% python3 -q
>>> import numpy as np
>>> import numpy.linalg as la
>>> np.set_printoptions(suppress=True, linewidth=160)
>>> def tidy(a):
...     return np.round(a, 3) + 0
... 
>>> E = np.loadtxt("block8.csv", delimiter=",")
>>> print(E)
[[  0.033   0.03   -0.176  -3.555   1.598   0.106  -0.06   -0.001   0.263  -0.229   0.391   5.964  -0.188  -0.16    1.111]
 [  0.045  -0.044  -0.276   5.467  -0.664   2.011   0.089  -0.23   -0.086   0.356   1.164  -5.071  -0.296   0.75    1.803]
 [ -0.118   0.063  -0.083  -0.938   0.249  -0.158   0.059  -0.263   0.61   -2.084  -1.273  -6.496   0.431  -2.161   1.377]
 [ -0.128  -0.096   0.077  -2.021  -1.147  -1.389   0.021  -0.243   0.785   7.26   -0.725  -7.527   0.612  -0.773   5.404]
 [ -0.024  -0.088  -0.127   0.232  -0.177   0.236  -0.003   0.392   0.      0.371  -0.308 -26.603   0.085  -2.18  -17.547]
 [  0.017   0.659   0.134   1.009  -1.976  -1.611   0.029  -0.056   0.34   -2.888  -0.684  20.333   0.251   3.351   1.185]
 [  0.221  -0.243   0.119   0.483  -1.39   -1.283   0.055   0.202  -0.002   2.344  -1.844   1.229   0.181   0.453  -3.088]
 [  0.008   0.92   -0.004  -7.877  -0.015  -1.717  -0.049  -0.045   0.327  -3.217  -1.583  -3.992  -0.152   0.065  -6.395]
 [  0.189   0.054  -0.044  -1.627  -0.494   4.682  -0.094   0.1    -0.038   5.659  -0.161  -0.851  -0.675   4.935  -7.038]
 [  0.067  -0.906  -0.039   0.878  -0.053   0.092  -0.054  -0.159  -0.105   5.221   0.006  18.918  -0.128   2.341   3.889]
 [ -0.012   0.543   0.242  -1.492  -0.672  -2.179   0.166   0.081   0.479   2.254  -0.561 -10.087  -0.08    2.139   1.367]
 [  0.034   0.083   0.123  -0.759  -0.647  -0.895  -0.027  -0.147   0.211   1.421   0.146   7.683   0.479   1.583   2.918]
 [  0.041   0.012   0.013  -0.85   -0.011   1.758  -0.084   0.053  -0.751  -0.407  -1.625  15.306  -0.119  -1.728   3.598]
 [  0.009  -0.452  -0.003  -7.163   0.106   0.346  -0.01    0.01    0.446  -0.755  -0.512  -5.656   0.14   -8.353  -0.185]
 [ -0.12   -0.113  -0.124   0.49   -0.988  -0.352   0.068  -0.204  -0.168   5.067   1.543  26.616   0.027   1.488  -7.498]
 [  0.091   0.296   0.026   0.876   0.411   1.751  -0.05    0.249  -0.302 -13.803  -1.326 -17.154  -0.165   0.784   1.207]
 [  0.106  -0.418   0.015   0.042  -0.716   1.231  -0.128   0.177  -0.307   2.773   0.76    0.247  -0.102   1.044   4.565]
 [  0.063   0.221   0.13   -1.903   0.113   0.604  -0.044  -0.19    0.263   3.203  -1.403  -8.832   0.232   3.212 -12.99 ]
 [  0.008   0.015   0.026   1.124  -0.939  -0.682  -0.128  -0.061   0.494  -2.141   0.65    0.357  -0.109  -1.858  -5.338]
 [ -0.105   0.021   0.104   6.301   0.105  -1.053  -0.105   0.014   0.549   4.618  -2.618  20.906  -0.06    0.054   3.201]
 [ -0.069  -0.88    0.098  -0.274   0.039   0.371  -0.132  -0.063  -0.36   13.832   0.896  -0.762   0.044   3.005  -2.778]
 [  0.004   0.007  -0.033  -2.246   0.72    0.734   0.012   0.271   0.686   1.679   0.473  -4.449  -0.011   0.821  -7.195]
 [ -0.008   0.5    -0.109  -2.989   0.957  -0.792  -0.013  -0.022  -1.057   4.492   1.514 -15.64    0.185  -3.886  -9.907]
 [  0.155   0.882   0.131  -1.066  -0.016  -1.39    0.082  -0.106  -0.557   5.703  -1.491 -10.098   0.016   0.08    1.288]
 [  0.02    0.536  -0.094  -1.193   1.088   0.846  -0.014   0.126  -0.505   1.094  -0.438  -1.266   0.203   1.975  -6.712]
 [  0.063   0.061  -0.173  -3.344   0.17   -0.338   0.016  -0.017   0.797   2.582   0.189  -0.806  -0.123   2.635  10.769]
 [  0.102   0.053   0.255   4.677   0.173  -1.216   0.107  -0.03    0.688  -6.888   0.194  -3.149  -0.361  -4.115  -1.235]
 [  0.116   0.546  -0.128   7.284  -0.427   0.639  -0.03    0.079  -1.202   3.535  -2.934  19.236  -0.281   0.151  -6.565]
 [  0.105  -0.264   0.028  -5.808   0.704  -2.855   0.026   0.007   0.387   1.567  -0.874 -23.      0.484  -2.755   1.145]
 [ -0.045  -0.859  -0.224   0.868  -1.658  -1.881  -0.011  -0.27    0.251   0.056   2.279   7.573   0.689   0.356   1.302]
 [  0.168  -0.057   0.13   -6.451  -0.323   1.523  -0.002  -0.28    0.696   4.914  -1.661   0.649  -0.078  -0.852 -10.965]
 [  0.055  -0.171  -0.057  -2.863   0.412  -2.113  -0.015  -0.038   0.271  -2.446  -1.928 -10.54    0.156   1.032  20.963]
 [  0.1     0.216  -0.139  -3.109  -0.756  -0.275  -0.034   0.125  -0.426   4.575  -1.848   5.754  -0.045  -2.446   0.262]
 [ -0.012  -0.273   0.005  -2.423  -0.942   0.671   0.028  -0.08   -0.736  11.157   0.831  -2.604   0.196  -0.247   9.938]
 [  0.029   0.227   0.025  -1.34    0.312  -2.138  -0.021   0.064  -0.052   1.5     1.364   4.539   0.334   1.616  -3.144]
 [ -0.142   0.35   -0.074  -2.197   0.326  -1.527  -0.115   0.073   0.133  -4.703  -0.003  21.557  -0.088   2.172   4.821]
 [ -0.121   0.234  -0.066   7.348  -1.798  -2.151  -0.023   0.098   0.163  -4.621  -0.582 -15.253  -0.471   3.962   2.675]
 [ -0.098   0.169  -0.002  -4.125  -0.537  -1.318  -0.002   0.156  -0.465  -3.879  -0.369  19.133  -0.344   1.237 -21.77 ]
 [  0.008   0.315   0.1     3.197   0.277   0.4     0.039  -0.165   0.136   1.69   -0.687  13.832  -0.1    -0.144  -9.228]
 [ -0.008  -0.109   0.133   1.773   0.643  -1.538  -0.061   0.057   1.4     0.173  -1.381   3.771   0.075  -2.599 -13.604]
 [  0.11   -0.53   -0.27    4.704  -0.996  -3.672   0.085  -0.053   0.897   4.216  -0.303   8.279  -0.302   4.016  14.189]
 [ -0.139   0.137   0.058  -3.829   0.119   3.089  -0.088   0.238  -0.048  -2.539   1.022  -6.525  -0.466  -0.797  -7.579]
 [ -0.276  -0.337  -0.138  -3.571   0.376   0.301  -0.042   0.181   0.15    1.137  -0.856   3.902  -0.07   -1.165   9.022]
 [  0.116  -0.16   -0.129   6.561   1.454  -0.352   0.055  -0.404   0.687  -6.87   -0.714 -15.58   -0.182  -7.911   3.76 ]
 [  0.081   0.083  -0.334   3.244   0.311  -0.768   0.031  -0.13   -0.445   4.792  -2.774  14.208   0.26    1.891  -1.004]
 [  0.182  -0.281  -0.224   3.229   0.013   0.323   0.192   0.003  -0.213  -0.521   1.576  -0.519   0.022   0.761 -11.447]
 [ -0.179  -0.547  -0.28   -4.925  -0.665   0.219   0.133  -0.209   0.299  -0.246  -0.528  -4.823   0.277   3.666   5.688]]
>>> other = np.c_[E[:, :8] @ np.array([[0, 1, 0, 0, -2, -1, 0, 0],
...     [-2, 0, 0, -2, 1, -1, -2, 1],
...     [2, 2, 1, 2, 2, 2, -1, -2],
...     [2, -1, -2, 1, -1, -1, -1, 0],
...     [2, -2, 1, 1, 0, -1, -1, -2],
...     [0, -2, 2, -2, -2, 1, 1, -1],
...     [1, 0, 2, -1, 0, 0, 2, 0],
...     [-2, 0, 2, 1, -1, -1, -1, 2]]), np.array([2, 2, -4, 2, -2, -4, 0, -1, 5, -1, 5, 3, -3, -4, 3, 5, 4, 3, -2, 1, 0, -5, -3, 2, 2, 5, 0, -4, 2, 0, -5, 0, 3, 3, -5, 3, 4, 4, 5, -4, 3, -2, 5, 3, 0, -3, 1])]
>>> print(tidy(other))
[[ -4.384  -0.172   8.622  -2.522   2.956   1.649   2.06   -2.922   2.   ]
 [  9.691  -8.668  -8.134  -0.002  -9.945  -3.115  -2.02   -0.635   2.   ]
 [ -1.085   0.472   1.318  -0.987   1.65    0.683   0.869  -0.637  -4.   ]
 [ -5.483   7.119  -0.25   -0.308   5.356   2.4     2.179   2.947   2.   ]
 [ -0.755  -0.628   0.482  -0.1    -1.39   -0.353   0.086   1.068  -2.   ]
 [ -2.843   6.45   -7.136   1.12    3.162  -0.996  -1.982   5.842  -4.   ]
 [ -1.439   5.322  -4.289   2.53    1.434  -0.318  -0.101   3.986   0.   ]
 [-17.591  11.341  12.113  -6.302  12.252   5.284   4.286   2.585  -1.   ]
 [ -4.732  -6.648  12.092 -11.487  -8.249   6.372   6.451  -3.352   5.   ]
 [  3.648  -0.967  -2.09    2.27   -2.021   0.187   1.169  -1.132  -1.   ]
 [ -4.926   7.666  -1.31    1.507   6.82   -0.143  -1.092   3.744   5.   ]
 [ -2.465   4.123  -1.144   0.344   2.957   0.787   0.315   1.732   3.   ]
 [ -1.91   -2.577   5.156  -4.238  -2.763   2.539   2.361  -1.644  -3.   ]
 [-13.246   6.262  15.121  -6.831   5.985   7.83    8.28   -0.984  -4.   ]
 [ -0.542   1.822  -3.068  -0.088   0.297   0.335   0.836   2.055   3.   ]
 [  1.486  -5.057   2.585  -2.456  -4.461  -0.12   -0.503  -1.831   5.   ]
 [ -0.964  -0.936   1.775  -1.965  -3.281   2.07    2.293   0.107   4.   ]
 [ -3.426   0.792   4.789  -3.326   1.24    2.56    1.924  -1.249   3.   ]
 [  0.386   2.178  -4.903   1.638   0.352  -0.777  -1.118   2.401  -2.   ]
 [ 12.845  -4.302 -14.681   8.797  -3.77   -7.181  -7.829   0.684   1.   ]
 [  1.48   -0.419   1.037   1.048  -0.951   1.814   2.067  -1.651   0.   ]
 [ -3.662  -0.724   7.213  -2.815   0.44    1.912   2.032  -1.559  -5.   ]
 [ -5.251   2.433   5.172  -1.675   4.893   0.552   0.345  -0.448  -3.   ]
 [ -3.372   4.295  -0.581   0.008   4.786  -0.977  -1.933   1.83    2.   ]
 [ -1.736  -2.843   5.296  -2.917  -0.317   0.081  -0.181  -2.046   2.   ]
 [ -6.766   3.397   6.007  -2.999   3.626   2.383   2.936   0.371   5.   ]
 [ 10.271  -1.979 -11.204   7.549  -1.856  -5.681  -6.183   0.353   0.   ]
 [ 12.178  -7.848 -13.747   4.34   -8.583  -7.215  -7.321   1.175  -4.   ]
 [ -9.612  10.271   6.704   1.171  11.093   2.457   2.794   1.141   2.   ]
 [  0.219   5.717  -7.942   3.983   1.947  -0.365   1.099   4.246   0.   ]
 [-12.616   4.479  15.191  -9.724   3.552   8.726   8.557  -1.754  -5.   ]
 [ -4.613   6.206   1.749   1.98    6.732   0.378   0.745   1.156   0.   ]
 [ -8.724   4.993   4.955  -3.866   3.272   2.871   3.104   2.531   3.   ]
 [ -5.986   2.963   5.147  -4.259   0.922   4.411   4.713   0.77    3.   ]
 [ -2.609   5.071  -1.173   2.929   5.771  -1.38   -1.695   1.819  -5.   ]
 [ -4.851   4.309   1.508   0.523   5.664  -0.085  -0.585   1.519   3.   ]
 [ 10.281   0.297 -20.712   9.373  -2.8    -8.044  -8.247   6.309   4.   ]
 [ -9.98    7.733   5.383  -2.21    6.966   3.113   2.848   2.877   4.   ]
 [  6.887  -4.343  -5.469   2.04   -3.333  -3.032  -3.561  -1.169   5.   ]
 [  5.141   0.275  -5.854   6.094   1.419  -3.628  -4.048  -0.009  -4.   ]
 [  8.127   4.202 -17.954  11.434   1.403  -7.447  -5.827   5.568   3.   ]
 [ -8.142  -2.61   14.313  -9.72   -2.056   6.679   6.053  -2.83   -2.   ]
 [ -6.396   1.665   8.26   -3.176   2.727   3.652   4.043  -0.752   5.   ]
 [ 16.955  -8.907 -13.199   8.322  -6.103  -8.177  -7.404  -3.266   3.   ]
 [  6.567  -2.917  -8.245   4.096  -2.325  -5.025  -3.963   0.637   0.   ]
 [  6.784  -4.167  -5.633   2.521  -4.971  -3.271  -1.752  -0.176  -3.   ]
 [-10.095   5.078   9.191  -5.836   3.947   6.184   7.658   0.706   1.   ]]
>>> print(tidy(la.norm(la.qr(E)[0].T @ other, axis=0) ** 2 / ((other ** 2).sum(axis=0) + 1e-12)))
[1.    1.    1.    1.    1.    1.    1.    1.    0.263]
>>> print(la.matrix_rank(other))
9
>>> print(tidy(la.lstsq(E, other[:, 0])[0]))
[ 0. -2.  2.  2.  2.  0.  1. -2.  0.  0.  0.  0.  0.  0.  0.]
>>> print(la.matrix_rank(np.c_[E, other]))
16
